% ipython --no-banner

In [1]: import numpy as np

In [2]: from numpy import linalg as LA

In [3]: np.set_printoptions(suppress=True, linewidth=160)

In [4]: def tidy(a):
   ...:     return np.round(a, 3) + 0
   ...: 

In [5]: A = np.load("out11.npy")

In [6]: A
Out[6]: 
array([[ -4,  -5,   2,   1],
       [ -5,  -2,   2,   4],
       [ -5,   2,  -2,   7],
       [ -7,  -2,   3,  11],
       [ -5,  -4,   8,   9],
       [ -8,  -2,   8,   7],
       [ -5,   0,   4,   3],
       [ -4,   4,   7,  -1],
       [ -8,   0,  10,   1],
       [ -8,   4,  11,   2],
       [ -7,   6,   6,   1],
       [ -9,   9,   2,   3],
       [ -6,   7,  -3,   3],
       [-11,   9,   2,   3],
       [ -8,  11,   0,  -1],
       [ -9,  12,  -2,   0],
       [ -9,   9,   1,   4],
       [ -4,  12,   3,   2],
       [ -9,   7,   7,  -2],
       [-13,   7,  12,   2],
       [-18,   3,  10,   7],
       [-20,   7,   7,   7],
       [-24,  12,   3,  11]])

In [7]: A2 = A[0, 0] * A[1:] - np.outer(A[1:, 0], A[0])

In [8]: A2
Out[8]: 
array([[   0,  -17,    2,  -11],
       [   0,  -33,   18,  -23],
       [   0,  -27,    2,  -37],
       [   0,   -9,  -22,  -31],
       [   0,  -32,  -16,  -20],
       [   0,  -25,   -6,   -7],
       [   0,  -36,  -20,    8],
       [   0,  -40,  -24,    4],
       [   0,  -56,  -28,    0],
       [   0,  -59,  -10,    3],
       [   0,  -81,   10,   -3],
       [   0,  -58,   24,   -6],
       [   0,  -91,   14,   -1],
       [   0,  -84,   16,   12],
       [   0,  -93,   26,    9],
       [   0,  -81,   14,   -7],
       [   0,  -68,   -4,   -4],
       [   0,  -73,  -10,   17],
       [   0,  -93,  -22,    5],
       [   0, -102,   -4,  -10],
       [   0, -128,   12,   -8],
       [   0, -168,   36,  -20]])

In [9]: np.flatnonzero(~A2.round(6).any(axis=1))
Out[9]: array([], dtype=int64)

In [10]: rank = LA.matrix_rank(A2)

In [11]: rank
Out[11]: np.int64(3)

In [12]: ns = LA.svd(A2)[2][rank:].T

In [13]: [int(LA.matrix_rank(A2[:i])) for i in range(1, len(A2) + 1)]
Out[13]: [1, 2, 3, 3, 3, 3, 3, 3, 3, 3, 3, 3, 3, 3, 3, 3, 3, 3, 3, 3, 3, 3]

In [14]: ns.shape
Out[14]: (4, 1)

In [15]: A2 @ ns
Out[15]: 
array([[0.],
       [0.],
       [0.],
       [0.],
       [0.],
       [0.],
       [0.],
       [0.],
       [0.],
       [0.],
       [0.],
       [0.],
       [0.],
       [0.],
       [0.],
       [0.],
       [0.],
       [0.],
       [0.],
       [0.],
       [0.],
       [0.]])

In [16]: LA.matrix_rank(A2.T @ A2), LA.matrix_rank(A2 @ A2.T)
Out[16]: (np.int64(3), np.int64(3))

In [17]: Xs = A - A.mean(axis=0)

In [18]: evecs = LA.svd(Xs)[2][:1]

In [19]: A2 = Xs - Xs @ evecs.T @ evecs

In [20]: tidy(np.diag(evecs.T @ evecs))
Out[20]: array([0.477, 0.517, 0.002, 0.004])

In [21]: tidy(LA.norm(A2) / LA.norm(Xs))
Out[21]: np.float64(0.742)

In [22]: tidy(A2.std(axis=0))
Out[22]: array([2.852, 2.82 , 4.211, 3.599])

In [23]: LA.norm(A2, axis=1).round(6).argmax()
Out[23]: np.int64(20)

In [24]: idx = A[:, 3] > np.median(A[:, 3])

In [25]: u = A[idx].mean(axis=0) - A[~idx].mean(axis=0)

In [26]: np.argsort(-np.abs(u).round(6), kind="stable")
Out[26]: array([3, 0, 1, 2])

In [27]: tidy((((A - A.mean(axis=0)) @ u > 0) == idx).mean())
Out[27]: np.float64(0.957)

In [28]: idx.astype(int)
Out[28]: array([0, 1, 1, 1, 1, 1, 0, 0, 0, 0, 0, 0, 0, 0, 0, 0, 1, 0, 0, 0, 1, 1, 1])

In [29]: m1 = np.array([[0, 0, 1, 0, 1],
    ...:     [0, 0, 0, 0, 0],
    ...:     [1, 0, 0, 1, 1],
    ...:     [0, 0, 1, 0, 0],
    ...:     [1, 0, 1, 0, 0]])

In [30]: # 2 groups of indices that never mix

In [31]: left, sigma, Vh = LA.svd(m1)

In [32]: evecs = Vh[:(sigma > 1e-8).sum()]

In [33]: rng = np.random.default_rng(1)

In [34]: x = m1[0] + 5 * m1[2] + rng.integers(2) * np.eye(5)[1]

In [35]: x
Out[35]: array([5., 0., 1., 5., 6.])

In [36]: tidy(LA.norm(x - evecs.T @ evecs @ x))
Out[36]: np.float64(0.0)

In [37]: tidy(evecs.T @ evecs)
Out[37]: 
array([[1., 0., 0., 0., 0.],
       [0., 0., 0., 0., 0.],
       [0., 0., 1., 0., 0.],
       [0., 0., 0., 1., 0.],
       [0., 0., 0., 0., 1.]])

In [38]: tidy(np.diag(evecs.T @ evecs))
Out[38]: array([1., 0., 1., 1., 1.])

In [39]: LA.matrix_rank(m1, rtol=0.1)
Out[39]: np.int64(4)

In [40]: np.allclose(m1 @ m1.T, m1.T @ m1)
Out[40]: True

In [41]: m1 @ m1
Out[41]: 
array([[2, 0, 1, 1, 1],
       [0, 0, 0, 0, 0],
       [1, 0, 3, 0, 1],
       [1, 0, 0, 1, 1],
       [1, 0, 1, 1, 2]])

In [42]: tidy(LA.det(m1))
Out[42]: np.float64(0.0)

In [43]: tidy(np.abs(LA.eigvals(m1)).max())
Out[43]: np.float64(2.17)

In [44]: mat = np.loadtxt("mat.csv", delimiter=",")

In [45]: tidy(mat)
Out[45]: 
array([[ 0.962, -0.038,  0.192,  0.192],
       [-0.038,  0.962,  0.192,  0.192],
       [ 0.192,  0.192,  0.038, -0.962],
       [ 0.192,  0.192, -0.962,  0.038]])

In [46]: # orthonormal columns

In [47]: w1 = np.array([[0, -1], [-2, -1], [-2, -1], [-1, 2]])

In [48]: coef = np.array([0, 1])

In [49]: hid = np.maximum(mat @ w1 + coef, 0)

In [50]: LA.matrix_rank(hid)
Out[50]: np.int64(2)

In [51]: W2 = np.array([[-2, 1, -2], [0, -2, 1]])

In [52]: (hid @ W2).round(6).argmax(axis=1)
Out[52]: array([2, 2, 1, 2])

In [53]: K = np.load("data.npy")

In [54]: K
Out[54]: 
array([[-0.886, -1.274,  0.173, -0.001],
       [-1.102,  1.46 , -1.197,  1.04 ],
       [ 1.164, -1.067, -0.317, -0.131],
       [-0.532, -0.118,  0.637, -2.068],
       [ 0.152, -0.404, -0.504, -0.546]])

In [55]: LA.norm(K, axis=1).argmax()
Out[55]: np.int64(1)

In [56]: tidy(LA.norm(K, axis=1))
Out[56]: array([1.561, 2.421, 1.616, 2.231, 0.859])

In [57]: tidy(LA.norm(K, axis=0))
Out[57]: array([1.913, 2.252, 1.491, 2.382])

In [58]: tidy(LA.norm(K[4], 1)), tidy(LA.norm(K[4], np.inf))
Out[58]: (np.float64(1.606), np.float64(0.546))

In [59]: A2 = np.c_[K[:, :3] @ np.array([[-4, 1, 3], [1, -2, -2], [2, -1, 2]]), np.array([-1, -2, -2, -1, 0])]

In [60]: tidy(A2)
Out[60]: 
array([[ 2.616,  1.489,  0.236, -1.   ],
       [ 3.474, -2.825, -8.62 , -2.   ],
       [-6.357,  3.615,  4.992, -2.   ],
       [ 3.284, -0.933, -0.086, -1.   ],
       [-2.02 ,  1.464,  0.256,  0.   ]])

In [61]: LA.matrix_rank(np.c_[K, A2])
Out[61]: np.int64(5)

In [62]: tidy(LA.norm(LA.qr(K)[0].T @ A2, axis=0) ** 2 / ((A2 ** 2).sum(axis=0) + 1e-12))
Out[62]: array([1.   , 1.   , 1.   , 0.544])

In [63]: J = np.load("run1.npy")

In [64]: tidy(J)
Out[64]: 
array([[ 0.207, -0.089,  0.207,  0.325,  0.089],
       [-0.089,  0.038, -0.089, -0.139, -0.038],
       [ 0.207, -0.089,  0.207,  0.325,  0.089],
       [ 0.325, -0.139,  0.325,  0.511,  0.139],
       [ 0.089, -0.038,  0.089,  0.139,  0.038]])

In [65]: A2 = np.array([[-2, 2, 3], [-2, 1, -1], [1, 2, -3], [-2, 3, 2], [-2, -2, 1]])

In [66]: LA.matrix_rank(np.vstack([J, A2.T]))
Out[66]: np.int64(4)

In [67]: tidy(np.einsum("ik,kj->ji", J, A2))
Out[67]: 
array([[-0.857,  0.367, -0.857, -1.346, -0.367],
       [ 1.536, -0.658,  1.536,  2.414,  0.658],
       [ 0.827, -0.354,  0.827,  1.3  ,  0.354]])

In [68]: tidy(J @ A2)
Out[68]: 
array([[-0.857,  1.536,  0.827],
       [ 0.367, -0.658, -0.354],
       [-0.857,  1.536,  0.827],
       [-1.346,  2.414,  1.3  ],
       [-0.367,  0.658,  0.354]])

In [69]: np.vstack([J, A2.T]).shape
Out[69]: (8, 5)

In [70]: M = np.loadtxt("arr.csv", delimiter=",")

In [71]: M
Out[71]: 
array([[ 2.72 , -5.114, -2.717],
       [ 1.532,  2.203, -2.111],
       [-0.944, -6.72 , -3.823],
       [-3.79 ,  1.307,  1.389]])

In [72]: x = np.array([-1, 1, -1])

In [73]: a = np.maximum(M @ x, 0)

In [74]: tidy(a)
Out[74]: array([0.   , 2.782, 0.   , 3.708])

In [75]: tidy(np.maximum(M @ x, 0) - np.maximum(-M @ x, 0))
Out[75]: array([-5.117,  2.782, -1.953,  3.708])

In [76]: np.flatnonzero(a > 1e-9)
Out[76]: array([1, 3])

In [77]: tidy(M.T @ a)
Out[77]: array([-9.791, 10.975, -0.722])

In [78]: np.maximum(M @ (3 * x), 0)
Out[78]: array([ 0.   ,  8.346,  0.   , 11.124])

In [79]: x = np.array([2, 3, 0])

In [80]: target = M @ x

In [81]: tidy(LA.solve(M.T @ M, M.T @ target))
Out[81]: array([2., 3., 0.])

In [82]: tidy(LA.lstsq(M, target)[0])
Out[82]: array([2., 3., 0.])

In [83]: target = target + 0.05 * rng.normal(size=4)

In [84]: tidy(target)
Out[84]: array([ -9.861,   9.69 , -22.113,  -3.614])

In [85]: coef, *_ = LA.lstsq(M, target)

In [86]: tidy(coef)
Out[86]: array([2.004, 3.003, 0.004])

In [87]: [round(float(LA.norm(LA.solve(M.T @ M + lam * np.eye(3), M.T @ target))), 2) for lam in (0, 1, 10, 100)]
Out[87]: [3.61, 3.51, 2.85, 1.25]

In [88]: coef.round()
Out[88]: array([2., 3., 0.])

In [89]: x = np.array([3, -3, 1])

In [90]: target = M @ x

In [91]: coef, lr = np.zeros(3), 1 / LA.norm(M, 2) ** 2

In [92]: for i in range(6):
    ...:     coef -= lr * M.T @ (M @ coef - target)
    ...:     if i % 1 == 0: print(i, round(LA.norm(M @ coef - target), 3))
    ...: 
0 9.227
1 8.04
2 7.148
3 6.456
4 5.901
5 5.44

In [93]: tidy(LA.cond(M))
Out[93]: np.float64(4.0)

In [94]: F = np.loadtxt("m.csv", delimiter=",")

In [95]: F
Out[95]: 
array([[  4.92 ,  13.972,   5.492,   3.689],
       [ -4.6  ,  -8.378, -11.942, -11.811],
       [ -0.532,   2.025,  -1.778,  -2.367],
       [ -0.85 ,  -4.33 ,  -0.698,   0.251],
       [-10.192, -27.244, -10.642,  -7.205],
       [  8.067,  18.444,  13.631,  12.122],
       [  0.721,   4.947,   0.122,  -0.416],
       [  3.974,   7.141,  10.764,  10.383],
       [  5.733,  16.56 ,   7.639,   5.851],
       [ -4.549, -10.057,  -2.139,  -0.601],
       [-10.871, -26.487, -19.416, -17.34 ],
       [ -6.418, -14.855,  -9.186,  -7.469],
       [  1.218,   5.693,   0.314,  -0.775],
       [ -4.286, -10.186,  -5.867,  -4.593],
       [  0.464,  -6.423,   2.829,   3.926],
       [ -0.289,   0.594,   3.631,   4.444],
       [  1.753,  -2.755,   3.465,   3.891],
       [ -0.882,  -4.028,   1.432,   2.354],
       [ -5.116, -12.532, -10.026,  -9.375]])

In [96]: x = np.array([-3, 0, 3, -2])

In [97]: target = F @ x

In [98]: tidy(LA.pinv(F) @ F)
Out[98]: 
array([[1., 0., 0., 0.],
       [0., 1., 0., 0.],
       [0., 0., 1., 0.],
       [0., 0., 0., 1.]])

In [99]: target = target + 0.3 * rng.normal(size=19)

In [100]: tidy(target)
Out[100]: array([-5.528,  1.435,  1.17 ,  0.063, 13.148, -7.543, -0.801, -0.617, -6.033,  8.287,  9.225,  6.646, -1.25 ,  4.208, -0.834,  2.874, -2.729,  2.622,  4.322])

In [101]: coef, *_ = LA.lstsq(F, target)

In [102]: tidy(coef)
Out[102]: array([-2.986,  0.007,  2.93 , -1.947])

In [103]: [round(float(LA.norm(LA.solve(F.T @ F + lam * np.eye(4), F.T @ target))), 2) for lam in (0, 1, 10, 100)]
Out[103]: [4.61, 2.51, 1.38, 0.45]

In [104]: tidy(F.T @ (target - F @ coef))
Out[104]: array([0., 0., 0., 0.])

In [105]: tidy(LA.norm(target - F @ coef))
Out[105]: np.float64(0.713)

In [106]: Xs = F - F.mean(axis=0)

In [107]: left, sigma, Vh = LA.svd(Xs, full_matrices=False)

In [108]: (np.sign(left[:, 0]) == np.sign(left[0, 0])).astype(int)
Out[108]: array([1, 0, 1, 0, 0, 1, 1, 1, 1, 0, 0, 0, 1, 0, 1, 1, 1, 1, 0])

In [109]: tidy(sigma)
Out[109]: array([72.466, 20.081,  3.275,  0.556])

In [110]: tidy(Xs.mean(axis=0))
Out[110]: array([0., 0., 0., 0.])

In [111]: tidy(sigma ** 2 / (sigma ** 2).sum())
Out[111]: array([0.927, 0.071, 0.002, 0.   ])

In [112]: tidy(np.abs(Vh[-1]))
Out[112]: array([0.135, 0.072, 0.747, 0.647])

In [113]: hat = F @ LA.solve(F.T @ F, F.T)

In [114]: tidy(np.trace(hat))
Out[114]: np.float64(4.0)

In [115]: np.allclose(hat @ hat, hat)
Out[115]: True

In [116]: idx = F[:, 1] > np.median(F[:, 1])

In [117]: u = F[idx].mean(axis=0) - F[~idx].mean(axis=0)

In [118]: ((F - F.mean(axis=0)) @ u > 0).astype(int)
Out[118]: array([1, 0, 1, 0, 0, 1, 1, 1, 1, 0, 0, 0, 1, 0, 1, 1, 1, 1, 0])

In [119]: np.argsort(-np.abs(u).round(6), kind="stable")
Out[119]: array([1, 2, 3, 0])

In [120]: Xs = (F - F.mean(axis=0)) / F.std(axis=0)

In [121]: np.argwhere(np.abs(Xs) > 2)
Out[121]: 
array([[10,  2],
       [10,  3]])

In [122]: tidy(Xs.std(axis=0))
Out[122]: array([1., 1., 1., 1.])

In [123]: coef = LA.lstsq(np.delete(Xs, 1, axis=1), Xs[:, 1])[0]

In [124]: np.abs(coef).argmax()
Out[124]: np.int64(1)
